$ python3 -q
>>> import numpy as np
>>> np.set_printoptions(precision=3, suppress=True, linewidth=120, legacy="1.25")
>>> rnd = lambda a: np.round(a, 3) + 0
>>> mat = np.load("block18.npy")
>>> mat
array([[ 7.062,  2.261, -1.954, -9.02 ,  1.21 ],
       [ 0.902, -0.821,  0.894, -2.796, -2.04 ],
       [ 7.138,  1.972, -2.057, -8.972,  1.037],
       [ 0.986, -0.927,  1.013, -3.162, -2.06 ]])
>>> np.argsort(-np.linalg.norm(mat, axis=0).round(6), kind="stable")[:3]
array([3, 0, 4])
>>> np.linalg.cond(mat) > 100
True
>>> u = np.array([0, 0])
>>> rnd(np.correlate(mat[0], mat[3], "full"))
array([-14.548, -26.988,   4.03 ,  20.504,  28.916,  -8.923,   7.661, -10.015,   1.193])
>>> np.convolve(mat[0], u)
array([0., 0., 0., 0., 0., 0.])
>>> u = np.array([2, 3, 2])
>>> r1 = np.array([-1, 1, -2, 1])
>>> K = np.outer(u, r1)
>>> K
array([[-2,  2, -4,  2],
       [-3,  3, -6,  3],
       [-2,  2, -4,  2]])
>>> U, sigma, Vt = np.linalg.svd(K)
>>> np.argmax(sigma[:-1] / (sigma[1:] + 1e-6)) + 1
1
>>> other = U[:, :1] @ np.diag(sigma[:1]) @ Vt[:1]
>>> rnd(np.linalg.norm(K - other, 2)), rnd(sigma[1])
(0.0, 0.0)
>>> print(rnd(np.trace(np.linalg.pinv(K) @ K)))
1.0
>>> np.unique(K.round(6), axis=0).shape
(2, 4)
>>> np.allclose(K[:-1].T @ np.linalg.lstsq(K[:-1].T, K[-1])[0], K[-1])
True
>>> print(np.abs(np.diag(np.linalg.qr(K)[1])) > 1e-9)
[ True False False]
>>> gram = K.T @ K
>>> np.allclose(gram, gram.T)
True
>>> np.diag(gram)
array([17, 17, 68, 17])
>>> rnd(np.linalg.svd(K, compute_uv=False) ** 2)
array([119.,   0.,   0.])
>>> np.trace(gram), (K ** 2).sum()
(119, 119)
>>> vec = np.array([3, 2, -1, 1])
>>> K * vec
array([[-6,  4,  4,  2],
       [-9,  6,  6,  3],
       [-6,  4,  4,  2]])
>>> print((K * vec).sum(axis=1))
[4 6 4]
>>> np.linalg.norm(K @ vec) <= np.linalg.norm(K, 2) * np.linalg.norm(vec) + 1e-9
True
>>> np.sign((K @ vec).round(6))
array([1, 1, 1])
>>> K @ np.ones(4)
array([-2., -3., -2.])
>>> U, sigma, Vt = np.linalg.svd(K)
>>> vecs = Vt[:(sigma > 1e-8).sum()]
>>> rng = np.random.default_rng(100268)
>>> vec = K[1] + 5 * K[0] + rng.integers(2) * np.eye(4)[0]
>>> vec
array([-12.,  13., -26.,  13.])
>>> np.linalg.matrix_rank(np.vstack([K, vec]))
2
>>> rnd(np.diag(vecs.T @ vecs))
array([0.143, 0.143, 0.571, 0.143])
>>> th = rng.uniform(0, 2 * np.pi, 21)
>>> Q, _ = np.linalg.qr(np.array([[0.0, -0.9], [0.0, -0.8], [0.0, -0.7], [0.7, -0.9]]))
>>> E = 3 * np.c_[np.cos(th), np.sin(th)] @ Q.T
>>> rnd(E)
array([[ 1.1  ,  0.978,  0.856,  2.47 ],
       [-1.909, -1.697, -1.485,  0.519],
       [-1.811, -1.61 , -1.409, -1.07 ],
       [ 1.116,  0.992,  0.868,  2.453],
       [ 1.887,  1.677,  1.467,  0.689],
       [-1.406, -1.25 , -1.093,  2.066],
       [ 0.089,  0.079,  0.069,  2.997],
       [ 0.415,  0.369,  0.323, -2.93 ],
       [ 1.268,  1.127,  0.986,  2.27 ],
       [-1.542, -1.37 , -1.199, -1.818],
       [ 0.913,  0.812,  0.71 , -2.646],
       [ 0.476,  0.423,  0.37 ,  2.908],
       [-0.985, -0.875, -0.766, -2.584],
       [-1.776, -1.578, -1.381,  1.203],
       [-0.769, -0.683, -0.598,  2.754],
       [ 1.92 ,  1.707,  1.493, -0.415],
       [ 1.829,  1.626,  1.423,  0.992],
       [-1.182, -1.051, -0.919,  2.378],
       [-0.469, -0.417, -0.365, -2.911],
       [ 1.275,  1.133,  0.992,  2.26 ],
       [ 1.858,  1.652,  1.445,  0.853]])
>>> labels = E[:, 2] > np.median(E[:, 2])
>>> u = E[labels].mean(axis=0) - E[~labels].mean(axis=0)
>>> np.argsort(-np.abs(u).round(6), kind="stable")
array([0, 1, 2, 3])
>>> labels.astype(int)
array([1, 0, 0, 1, 1, 0, 0, 0, 1, 0, 1, 1, 0, 0, 0, 1, 1, 0, 0, 1, 1])
>>> ((E - E.mean(axis=0)) @ u > 0).astype(int)
array([1, 0, 0, 1, 1, 0, 1, 0, 1, 0, 1, 1, 0, 0, 0, 1, 1, 0, 0, 1, 1])
>>> rnd(u)
array([2.396, 2.129, 1.863, 1.129])
>>> rnd((((E - E.mean(axis=0)) @ u > 0) == labels).mean())
0.952
